$ python -q
>>> import numpy as np
>>> np.set_printoptions(precision=2, suppress=True, linewidth=140, legacy="1.25")
>>> tidy = lambda a: np.round(a, 2) + 0
>>> E = np.load("data.npy")
>>> tidy(E)
array([[-0.68, -0.15, -0.53,  3.88,  1.03, -2.85],
       [ 2.72, -1.84,  1.47,  2.26,  0.76,  2.53],
       [ 3.39, -0.17, -1.68, -0.22, -2.72, -1.78],
       [-1.02, -1.74, -4.18,  0.45,  0.22,  1.79],
       [-2.04, -2.88,  1.49,  0.43, -3.18, -0.21],
       [-0.68,  3.2 , -0.2 ,  2.1 , -2.41,  2.02]])
>>> u = np.array([0, 8, 5, 3, 1, 1])
>>> out = E + np.outer(u, np.eye(6)[4])
>>> np.linalg.matrix_rank(out - E)
1
>>> np.linalg.matrix_rank(np.linalg.inv(out) - np.linalg.inv(E), tol=1e-8)
1
>>> tidy(out)
array([[-0.68, -0.15, -0.53,  3.88,  1.03, -2.85],
       [ 2.72, -1.84,  1.47,  2.26,  8.76,  2.53],
       [ 3.39, -0.17, -1.68, -0.22,  2.28, -1.78],
       [-1.02, -1.74, -4.18,  0.45,  3.22,  1.79],
       [-2.04, -2.88,  1.49,  0.43, -2.18, -0.21],
       [-0.68,  3.2 , -0.2 ,  2.1 , -1.41,  2.02]])
>>> rng = np.random.default_rng(588)
>>> lab = rng.integers(0, 2, 7)
>>> J = np.triu((lab[:, None] == lab) & (rng.random((7, 7)) < 0.8), 1).astype(int)
>>> J += J.T
>>> J
array([[0, 0, 0, 0, 0, 0, 0],
       [0, 0, 0, 1, 0, 0, 1],
       [0, 0, 0, 1, 1, 1, 1],
       [0, 1, 1, 0, 1, 1, 0],
       [0, 0, 1, 1, 0, 1, 0],
       [0, 0, 1, 1, 1, 0, 1],
       [0, 1, 1, 0, 0, 1, 0]])
>>> tidy(np.sort(np.linalg.eigvals(J).real))
array([-2.19, -1.19, -1.  ,  0.  ,  0.15,  0.73,  3.5 ])
>>> rk = np.linalg.matrix_rank(J)
>>> rk
6
>>> null = np.linalg.svd(J)[2][rk:].T
>>> null.shape
(7, 1)
>>> null[:, 0] / null[np.abs(null[:, 0]).round(6).argmax(), 0]
array([1., 0., 0., 0., 0., 0., 0.])
>>> [int(np.linalg.matrix_rank(J[:, :j + 1])) for j in range(7)]
[0, 1, 2, 3, 4, 5, 6]
>>> out = np.array([[1, 1, 0], [1, 2, 0], [0, 3, 1], [0, 2, 0], [2, 2, 3], [2, 0, 3]])
>>> tidy(np.einsum("ij->j", E))
array([ 1.7 , -3.58, -3.63,  8.9 , -6.3 ,  1.51])
>>> np.linalg.matrix_rank(E @ out)
3
>>> out = np.array([[2, 1, 2, 2], [1, 2, 0, 0], [0, 0, 1, 2], [2, 2, 1, 2]])
>>> out[-1] = out[0]
>>> F = out + 0.02 * np.eye(4)
>>> F
array([[2.02, 1.  , 2.  , 2.  ],
       [1.  , 2.02, 0.  , 0.  ],
       [0.  , 0.  , 1.02, 2.  ],
       [2.  , 1.  , 2.  , 2.02]])
>>> out = np.linalg.inv(E)
>>> tidy(np.linalg.cond(E))
1.0
>>> tidy(np.linalg.slogdet(E)[0])
-1.0
>>> out = F + rng.integers(-2, 3, (4, 3)) @ rng.integers(-2, 3, (3, 4))
>>> tidy(out)
array([[ 0.02, -5.  ,  5.  ,  7.  ],
       [-3.  , -1.98,  2.  ,  4.  ],
       [ 4.  , -4.  ,  6.02,  4.  ],
       [ 4.  , -1.  , -3.  ,  3.02]])
>>> out - F
array([[-2., -6.,  3.,  5.],
       [-4., -4.,  2.,  4.],
       [ 4., -4.,  5.,  2.],
       [ 2., -2., -5.,  1.]])
>>> np.linalg.matrix_rank(out - F, tol=1e-8)
3
>>> np.abs(out - F).sum(axis=1)
array([16., 14., 15., 10.])
>>> tidy(np.linalg.svd(out - F, compute_uv=False))
array([12.04,  6.53,  5.77,  0.  ])
>>> W = np.array([[2, 2, -1, -3], [-2, -1, 0, -1], [-6, 8, 5, 4], [6, 7, -5, 5]])
>>> beta = np.array([-3, 3, -2, -2])
>>> H = np.maximum(out @ W + beta, 0)
>>> (H > 0).mean(axis=0)
array([1.  , 1.  , 0.25, 0.75])
>>> Z = np.array([[2, 0, 0], [1, 1, 0], [1, 0, 0], [0, 2, 0]])
>>> W @ Z
array([[ 5, -4,  0],
       [-5, -3,  0],
       [ 1, 16,  0],
       [14, 17,  0]])
>>> tidy(H @ Z)
array([[135.12, 212.92,   0.  ],
       [ 56.9 , 116.94,   0.  ],
       [ 97.02, 159.32,   0.  ],
       [ 95.38,   9.14,   0.  ]])
>>> x0 = np.array([2, 3, 1, 0])
>>> F @ np.eye(4)[2]
array([2.  , 0.  , 1.02, 2.  ])
>>> np.einsum("ij,j->i", F, x0)
array([9.04, 8.06, 1.02, 9.  ])
>>> mat = np.loadtxt("case15.csv", delimiter=",")
>>> mat
array([[ 0.,  0.,  1.,  1.,  0., -1.,  1.,  0.,  1., -1.],
       [ 0.,  0.,  1.,  1.,  3.,  1., -1., -2., -3.,  0.],
       [-1., -1.,  0., -2.,  3.,  2.,  0.,  0., -2., -1.],
       [-1., -1.,  2.,  0., -1., -1.,  2.,  3., -3., -2.],
       [ 0., -3., -3.,  1.,  0.,  2., -3.,  3.,  2., -1.],
       [ 1., -1., -2.,  1., -2.,  0., -1.,  0.,  2.,  1.],
       [-1.,  1.,  0., -2.,  3.,  1.,  0., -1.,  0., -3.],
       [ 0.,  2.,  0., -3., -3.,  0.,  1.,  0.,  0., -3.],
       [-1.,  3.,  2.,  3., -2., -2.,  0.,  0.,  0., -2.],
       [ 1.,  0.,  1.,  2.,  1., -1.,  3.,  3.,  2.,  0.]])
>>> # skew-symmetric
>>> lab = rng.permutation(10)
>>> lab
array([3, 4, 8, 7, 5, 9, 6, 2, 1, 0])
>>> out = mat[lab][:, lab]
>>> tidy(np.sort(np.abs(np.linalg.eigvals(out))))
array([0.44, 0.44, 1.35, 1.35, 4.52, 4.52, 6.34, 6.34, 8.68, 8.68])
>>> np.trace(out)
0.0
>>> out
array([[ 0., -1., -3.,  3., -1., -2.,  2.,  2., -1., -1.],
       [ 1.,  0.,  2.,  3.,  2., -1., -3., -3., -3.,  0.],
       [ 3., -2.,  0.,  0., -2., -2.,  0.,  2.,  3., -1.],
       [-3., -3.,  0.,  0.,  0., -3.,  1.,  0.,  2.,  0.],
       [ 1., -2.,  2.,  0.,  0.,  1., -1., -2., -1.,  1.],
       [ 2.,  1.,  2.,  3., -1.,  0.,  3.,  1.,  0.,  1.],
       [-2.,  3.,  0., -1.,  1., -3.,  0.,  0.,  1., -1.],
       [-2.,  3., -2.,  0.,  2., -1.,  0.,  0., -1., -1.],
       [ 1.,  3., -3., -2.,  1.,  0., -1.,  1.,  0.,  0.],
       [ 1.,  0.,  1.,  0., -1., -1.,  1.,  1.,  0.,  0.]])
